$ python -q
>>> import numpy as np
>>> np.set_printoptions(suppress=True, linewidth=120)
>>> tidy = lambda a: np.round(a, 2) + 0
>>> m1 = np.load("run12.npy")
>>> print(m1)
[[ -4  -4   0  -5   4]
 [ -3  -1  -2  -3  -1]
 [  2  -1  -4  -8  -3]
 [  0  -4  -7  -6  -7]
 [ -1   1  -5  -7  -5]
 [  3   0  -4  -3  -6]
 [  6   1  -4  -1 -10]
 [  1   0  -1  -3  -8]
 [  3   3  -3  -2 -11]
 [  8   7  -2  -1 -10]
 [  3  11   1   4  -6]
 [  1   6   3   0  -5]
 [  6   4   2   4  -4]
 [  2   6   3   5  -7]]
>>> z = m1[:, 2] > np.median(m1[:, 2])
>>> f = m1[z].mean(axis=0) - m1[~z].mean(axis=0)
>>> print(tidy((((m1 - m1.mean(axis=0)) @ f > 0) == z).mean()))
0.86
>>> print(np.argsort(-np.abs(f).round(6), kind="stable"))
[2 3 1 4 0]
>>> print(z.astype(int))
[1 0 0 0 0 0 0 1 0 0 1 1 1 1]
>>> M2 = m1[0, 0] * m1[1:] - np.outer(m1[1:, 0], m1[0])
>>> print(M2)
[[  0  -8   8  -3  16]
 [  0  12  16  42   4]
 [  0  16  28  24  28]
 [  0  -8  20  23  24]
 [  0  12  16  27  12]
 [  0  20  16  34  16]
 [  0   4   4  17  28]
 [  0   0  12  23  32]
 [  0   4   8  44   8]
 [  0 -32  -4  -1  12]
 [  0 -20 -12   5  16]
 [  0   8  -8  14  -8]
 [  0 -16 -12 -10  20]]
>>> print(np.flatnonzero(~M2.round(6).any(axis=1)))
[]
>>> print(np.linalg.matrix_rank(M2), np.linalg.matrix_rank(m1))
4 5
>>> cent = m1[[10, 0]].astype(float)
>>> for _ in range(5):
...     z = np.linalg.norm(m1[:, None] - cent, axis=-1).argmin(axis=1)
...     cent = np.array([m1[z == j].mean(axis=0) for j in range(2)])
... 
>>> print(z)
[1 1 1 1 1 1 0 1 0 0 0 0 0 0]
>>> print(tidy(cent[1] - cent[0]))
[-4.43 -6.71 -3.29 -6.29  3.86]
>>> print(np.abs(cent[1] - cent[0]).argmax())
1
>>> print(tidy(cent))
[[ 4.14  5.43  0.    1.29 -7.57]
 [-0.29 -1.29 -3.29 -5.   -3.71]]
>>> cen = m1 - m1.mean(axis=0)
>>> U, sigma, VT = np.linalg.svd(cen, full_matrices=False)
>>> print(tidy(sigma))
[23.8  16.05  7.1   6.41  4.03]
>>> print(tidy((sigma ** 2).sum() ** 2 / (sigma ** 4).sum()))
2.22
>>> print(np.searchsorted(np.cumsum(sigma ** 2) / (sigma ** 2).sum(), 0.9) + 1)
3
>>> print(tidy(np.abs(VT[-1])))
[0.12 0.15 0.8  0.5  0.28]
>>> print(np.abs(U[:, 0]).argmax())
0
